$ python -q
>>> import numpy as np
>>> np.set_printoptions(precision=2, suppress=True, linewidth=120)
>>> rng = np.random.default_rng(51)
>>> feats = rng.normal(size=(23, 3))
>>> feats = 10 * feats / np.linalg.norm(feats, axis=1, keepdims=True)
>>> print(feats)
[[-6.76 -7.31  0.94]
 [ 7.37 -1.91 -6.48]
 [-4.03  8.98 -1.77]
 [-9.41 -2.4   2.37]
 [ 1.52  9.83 -1.01]
 [-7.09  6.92  1.32]
 [ 2.35 -5.33 -8.13]
 [ 6.94 -6.66 -2.72]
 [-6.13  7.71  1.72]
 [-3.24  3.26  8.88]
 [-7.01 -6.51  2.91]
 [ 1.83 -8.57 -4.82]
 [-0.11  5.02 -8.65]
 [ 3.02  2.28  9.26]
 [-9.77 -1.39 -1.61]
 [ 7.63 -5.86 -2.75]
 [ 3.11  7.4   5.96]
 [-5.23  8.05 -2.81]
 [ 4.01  8.63 -3.09]
 [ 3.42 -9.37 -0.74]
 [-3.01 -8.7  -3.91]
 [-6.34  5.81 -5.11]
 [-9.66 -1.36 -2.22]]
>>> G = np.cov(feats, rowvar=False)
>>> print(np.argwhere(np.triu(np.abs(np.corrcoef(feats.T)) > 0.8, 1)))
[]
>>> print(G)
[[32.89 -5.65 -5.22]
 [-5.65 45.6   5.57]
 [-5.22  5.57 22.27]]
>>> cent = np.array([[0.4, 0.9, -0.7]])
>>> K = np.array([[-6], [0], [-6], [0], [5], [5], [2], [4], [0], [-7], [3], [7]]) @ cent + 0.3 * rng.normal(size=(12, 3))
>>> print(K)
[[-1.59 -4.84  4.25]
 [-0.25  0.72  0.09]
 [-2.94 -5.28  3.65]
 [ 0.39  0.13 -0.37]
 [ 1.8   3.79 -2.96]
 [ 2.02  4.7  -3.09]
 [ 0.66  1.61 -1.57]
 [ 1.69  3.32 -2.93]
 [ 0.08  0.03 -0.2 ]
 [-3.17 -6.5   5.1 ]
 [ 1.62  3.06 -2.2 ]
 [ 3.    6.42 -4.42]]
>>> cent = K[[4, 7]].astype(float)
>>> for _ in range(5):
...     labels = np.linalg.norm(K[:, None] - cent, axis=-1).argmin(axis=1)
...     cent = np.array([K[labels == j].mean(axis=0) for j in range(2)])
... 
>>> print(labels)
[1 1 1 1 0 0 0 0 1 1 0 0]
>>> print(cent[1] - cent[0])
[-3.04 -6.44  4.95]
>>> print(np.abs(cent[1] - cent[0]).argmax())
1
>>> mat = np.load("mat.npy")
>>> print(mat)
[[ 0  0 14]
 [ 0  3 14]
 [ 0  0 14]
 [ 0  7  5]
 [ 0  1 17]
 [ 2  1  2]
 [ 0  0 11]
 [ 0  1 17]
 [ 0  7  8]
 [ 2  1  2]
 [ 0  5 11]
 [ 0  0 11]
 [ 0  0 11]
 [ 0  5  5]
 [ 0 11  2]
 [ 0  0  8]
 [ 0  1  5]]
>>> cent = mat[[10, 15]].astype(float)
>>> for _ in range(5):
...     labels = np.linalg.norm(mat[:, None] - cent, axis=-1).argmin(axis=1)
...     cent = np.array([mat[labels == j].mean(axis=0) for j in range(2)])
... 
>>> print(labels)
[0 0 0 1 0 1 0 0 1 1 0 0 0 1 1 0 1]
>>> print(cent)
[[ 0.    1.   12.8 ]
 [ 0.57  4.71  4.14]]
>>> M2 = np.c_[mat[:, :2] @ np.array([[2, 1], [2, 1]]), np.array([-2, -2, 3, -2, -2, -3, 2, 3, 3, 1, -1, -1, 3, -3, -2, -2, -3])]
>>> print(M2)
[[ 0  0 -2]
 [ 6  3 -2]
 [ 0  0  3]
 [14  7 -2]
 [ 2  1 -2]
 [ 6  3 -3]
 [ 0  0  2]
 [ 2  1  3]
 [14  7  3]
 [ 6  3  1]
 [10  5 -1]
 [ 0  0 -1]
 [ 0  0  3]
 [10  5 -3]
 [22 11 -2]
 [ 0  0 -2]
 [ 2  1 -3]]
>>> print(np.linalg.norm(np.linalg.qr(mat)[0].T @ M2, axis=0) ** 2 / ((M2 ** 2).sum(axis=0) + 1e-12))
[1.  1.  0.1]
>>> print(np.linalg.matrix_rank(M2))
2
>>> print(np.round(np.linalg.norm(M2 - mat @ np.linalg.lstsq(mat, M2)[0], axis=0), 2) + 0)
[0.   0.   9.18]
>>> print(np.linalg.matrix_rank(np.c_[mat, M2]))
4
>>> print(np.round(np.linalg.lstsq(mat, M2[:, 0])[0], 2) + 0)
[2. 2. 0.]
>>> labels = mat[:, 0] > np.median(mat[:, 0])
>>> u = mat[labels].mean(axis=0) - mat[~labels].mean(axis=0)
>>> print(round(float((((mat - mat.mean(axis=0)) @ u > 0) == labels).mean()), 2))
0.65
>>> print(u)
[ 2.   -1.73 -8.2 ]
>>> print(labels.astype(int))
[0 0 0 0 0 1 0 0 0 1 0 0 0 0 0 0 0]
>>> print(round(np.linalg.norm(K, 2) / np.linalg.norm(K), 2))
1.0
>>> print(np.linalg.matrix_rank(K, rtol=0.1))
1
>>> print(round(np.log10(np.linalg.cond(K))))
1
>>> print(np.abs(np.linalg.svd(K)[2][-1]))
[0.63 0.63 0.45]
>>> q, R = np.linalg.qr(mat)
>>> print(np.abs(np.diag(R)))
[ 2.83 16.76 39.87]
>>> print(q.shape, R.shape)
(17, 3) (3, 3)
>>> M2 = np.array([[0], [2], [1]])
>>> cent = np.array([[3, 3, 0]])
>>> W0 = M2 @ cent
>>> print(W0)
[[0 0 0]
 [6 6 0]
 [3 3 0]]
>>> U, sig, Vh = np.linalg.svd(W0)
>>> V = Vh[:(sig > 1e-8).sum()]
>>> x = W0[0] + 3 * W0[1] + rng.integers(2) * np.eye(3)[2]
>>> print(x)
[18. 18.  0.]
>>> print(np.linalg.matrix_rank(np.vstack([W0, x])))
1
>>> print(np.diag(V.T @ V))
[0.5 0.5 0. ]
>>> data = np.load("run16.npy")
>>> print(data)
[[0 4 0]
 [0 4 0]
 [0 2 0]
 [0 0 0]
 [0 4 0]
 [0 2 0]
 [0 4 0]
 [0 0 0]
 [0 4 0]
 [0 2 0]
 [0 4 0]
 [0 2 0]
 [0 6 0]]
>>> rk = np.linalg.matrix_rank(data)
>>> print(rk)
1
>>> ns = np.linalg.svd(data)[2][rk:].T
>>> print(ns @ ns.T)
[[1. 0. 0.]
 [0. 0. 0.]
 [0. 0. 1.]]
>>> print([int(np.linalg.matrix_rank(data[:, :j + 1])) for j in range(3)])
[0, 1, 1]
>>> print(data.sum(axis=0))
[ 0 38  0]
>>> print(np.round(np.linalg.norm(data), 2))
12.17
>>> print(np.diff(data, axis=0))
[[ 0  0  0]
 [ 0 -2  0]
 [ 0 -2  0]
 [ 0  4  0]
 [ 0 -2  0]
 [ 0  2  0]
 [ 0 -4  0]
 [ 0  4  0]
 [ 0 -2  0]
 [ 0  2  0]
 [ 0 -2  0]
 [ 0  4  0]]
>>> print(np.linalg.svd(data, compute_uv=False))
[12.17  0.    0.  ]
>>> M2 = data + rng.integers(-2, 3, (13, 1)) @ rng.integers(-2, 3, (1, 3))
>>> print(M2)
[[ 0  4  0]
 [-1  2  1]
 [ 2  6 -2]
 [-1 -2  1]
 [ 1  6 -1]
 [-2 -2  2]
 [ 2  8 -2]
 [ 1  2 -1]
 [-1  2  1]
 [ 2  6 -2]
 [ 1  6 -1]
 [ 0  2  0]
 [ 2 10 -2]]
>>> print(M2 - data)
[[ 0  0  0]
 [-1 -2  1]
 [ 2  4 -2]
 [-1 -2  1]
 [ 1  2 -1]
 [-2 -4  2]
 [ 2  4 -2]
 [ 1  2 -1]
 [-1 -2  1]
 [ 2  4 -2]
 [ 1  2 -1]
 [ 0  0  0]
 [ 2  4 -2]]
>>> print(np.abs(M2 - data).sum(axis=1))
[0 4 8 4 4 8 8 4 4 8 4 0 8]
>>> print(np.round(np.linalg.svd(M2 - data, compute_uv=False), 2) + 0)
[12.49  0.    0.  ]
>>> print(np.abs(np.diag(np.linalg.qr(data)[1])) > 1e-9)
[False  True False]
>>> print(np.allclose(data[:-1].T @ np.linalg.lstsq(data[:-1].T, data[-1])[0], data[-1]))
True
>>> print(data @ np.linalg.pinv(data) @ data)
[[0. 4. 0.]
 [0. 4. 0.]
 [0. 2. 0.]
 [0. 0. 0.]
 [0. 4. 0.]
 [0. 2. 0.]
 [0. 4. 0.]
 [0. 0. 0.]
 [0. 4. 0.]
 [0. 2. 0.]
 [0. 4. 0.]
 [0. 2. 0.]
 [0. 6. 0.]]
>>> print(round(float(np.trace(np.linalg.pinv(data) @ data)), 2))
1.0
>>> arr = np.abs(np.array([[3, -3, 0], [1, 0, -3], [2, -1, -3]])) + np.eye(3)
>>> arr = arr / arr.sum(axis=1, keepdims=True)
>>> print(arr)
[[0.57 0.43 0.  ]
 [0.2  0.2  0.6 ]
 [0.29 0.14 0.57]]
>>> x = np.array([4, 8, 8])
>>> a = np.maximum(arr @ x, 0)
>>> print(a)
[5.71 7.2  6.86]
>>> print(arr * (a > 1e-9)[:, None])
[[0.57 0.43 0.  ]
 [0.2  0.2  0.6 ]
 [0.29 0.14 0.57]]
>>> u = np.array([2, 0, 3])
>>> M2 = arr + np.outer(u, np.eye(3)[0])
>>> print(np.linalg.matrix_rank(M2 - arr))
1
>>> print(M2)
[[2.57 0.43 0.  ]
 [0.2  0.2  0.6 ]
 [3.29 0.14 0.57]]
>>> print(np.kron(np.eye(2, dtype=int), arr))
[[0.57 0.43 0.   0.   0.   0.  ]
 [0.2  0.2  0.6  0.   0.   0.  ]
 [0.29 0.14 0.57 0.   0.   0.  ]
 [0.   0.   0.   0.57 0.43 0.  ]
 [0.   0.   0.   0.2  0.2  0.6 ]
 [0.   0.   0.   0.29 0.14 0.57]]
>>> print(round(float(np.linalg.det(2 * arr)), 2), round(np.linalg.det(arr), 2))
0.33 0.04
>>> q, R = np.linalg.qr(arr)
>>> print(np.abs(np.diag(R)))
[0.67 0.09 0.71]
>>> print(np.trace(q @ q.T))
3.0
>>> print(R)
[[-0.67 -0.49 -0.42]
 [ 0.   -0.09  0.05]
 [ 0.    0.    0.71]]
>>> print(round(float(abs(R[0, 0])), 2), round(float(np.linalg.norm(arr[:, 0])), 2))
0.67 0.67
>>> print(np.round(q @ R, 2) + 0)
[[0.57 0.43 0.  ]
 [0.2  0.2  0.6 ]
 [0.29 0.14 0.57]]
>>> print(np.allclose(R.T @ R, arr.T @ arr))
True
>>> m1 = np.array([[0, 1, 1], [1, 0, 1], [1, 1, 0]])
>>> # symmetric, so the eigenvalues are real
>>> print((m1 @ m1)[0])
[2 1 1]
>>> print(m1 @ np.ones(3))
[2. 2. 2.]
>>> print(np.allclose(m1 @ m1.T, m1.T @ m1))
True
>>> print(m1 @ (-1.0) ** np.arange(3))
[0. 2. 0.]
>>> U, sig, Vh = np.linalg.svd(m1, full_matrices=False)
>>> print(np.allclose(U * sig @ Vh, m1))
True
>>> print(sig)
[2. 1. 1.]
>>> print((sig > 1e-8).sum())
3
>>> print(np.round(U.T @ U, 2) + 0)
[[1. 0. 0.]
 [0. 1. 0.]
 [0. 0. 1.]]
>>> print(np.round(U.T @ m1 @ Vh.T, 2) + 0)
[[2. 0. 0.]
 [0. 1. 0.]
 [0. 0. 1.]]
>>> print(np.round(np.sqrt((sig ** 2).sum()), 2), round(np.linalg.norm(m1), 2))
2.45 2.45
>>> print(np.cumsum(sig ** 2) / np.sum(sig ** 2))
[0.67 0.83 1.  ]
>>> print(np.round(Vh @ Vh.T, 2) + 0)
[[1. 0. 0.]
 [0. 1. 0.]
 [0. 0. 1.]]
>>> M = np.array([[2, 1, 0], [0, 0, 3], [-3, 0, 3]]) * (rng.random((3, 3)) < 0.3)
>>> print(M)
[[ 0  0  0]
 [ 0  0  3]
 [-3  0  3]]
>>> # looks like rank 2
>>> U, sig, Vh = np.linalg.svd(M)
>>> print(np.argmax(sig[:-1] / (sig[1:] + 1e-6)) + 1)
2
>>> print(sig)
[4.85 1.85 0.  ]
>>> M2 = U[:, :2] @ np.diag(sig[:2]) @ Vh[:2]
>>> print(M2.round(2) + 0)
[[ 0.  0.  0.]
 [ 0.  0.  3.]
 [-3.  0.  3.]]
>>> print(round(np.linalg.norm(M - M2, 2), 2), sig[2])
0.0 0.0
>>> print(round(float(np.abs(M - M2).max()), 2))
0.0
>>> print(np.linalg.matrix_rank(M2))
2
>>> print(M - M[0])
[[ 0  0  0]
 [ 0  0  3]
 [-3  0  3]]
>>> print(round(np.linalg.norm(M), 2))
5.2
>>> print(M.sum(axis=0))
[-3  0  6]
>>> print(np.diff(M, axis=0))
[[ 0  0  3]
 [-3  0  0]]
>>> print(M.shape)
(3, 3)
>>> print(np.count_nonzero(M))
3
>>> print(M.sum(axis=1))
[0 3 0]
>>> print(np.abs(M).max())
3
>>> print(np.allclose(M @ M.T, M.T @ M))
False
>>> print(np.sort(np.abs(np.linalg.eigvals(M))))
[0. 0. 3.]
>>> print(np.round(np.linalg.det(M), 2))
0.0
>>> print(np.linalg.matrix_power(M, 2))
[[ 0  0  0]
 [-9  0  9]
 [-9  0  9]]
>>> print(M @ M)
[[ 0  0  0]
 [-9  0  9]
 [-9  0  9]]
>>> print(np.linalg.matrix_rank(M, rtol=0.1))
2
>>> print([round(float(x), 2) for x in np.linalg.svd(M, compute_uv=False)[:3]])
[4.85, 1.85, 0.0]
>>> print(np.argsort(-np.linalg.norm(M, axis=0).round(6), kind="stable")[:3])
[2 0 1]
>>> print(round(np.linalg.norm(M, 2) / np.linalg.norm(M), 2))
0.93
>>> print(np.allclose(M[:-1].T @ np.linalg.lstsq(M[:-1].T, M[-1])[0], M[-1]))
False
>>> print(np.unique(M.round(6), axis=0).shape)
(3, 3)
>>> print(np.abs(np.diag(np.linalg.qr(M)[1])) > 1e-9)
[ True False False]
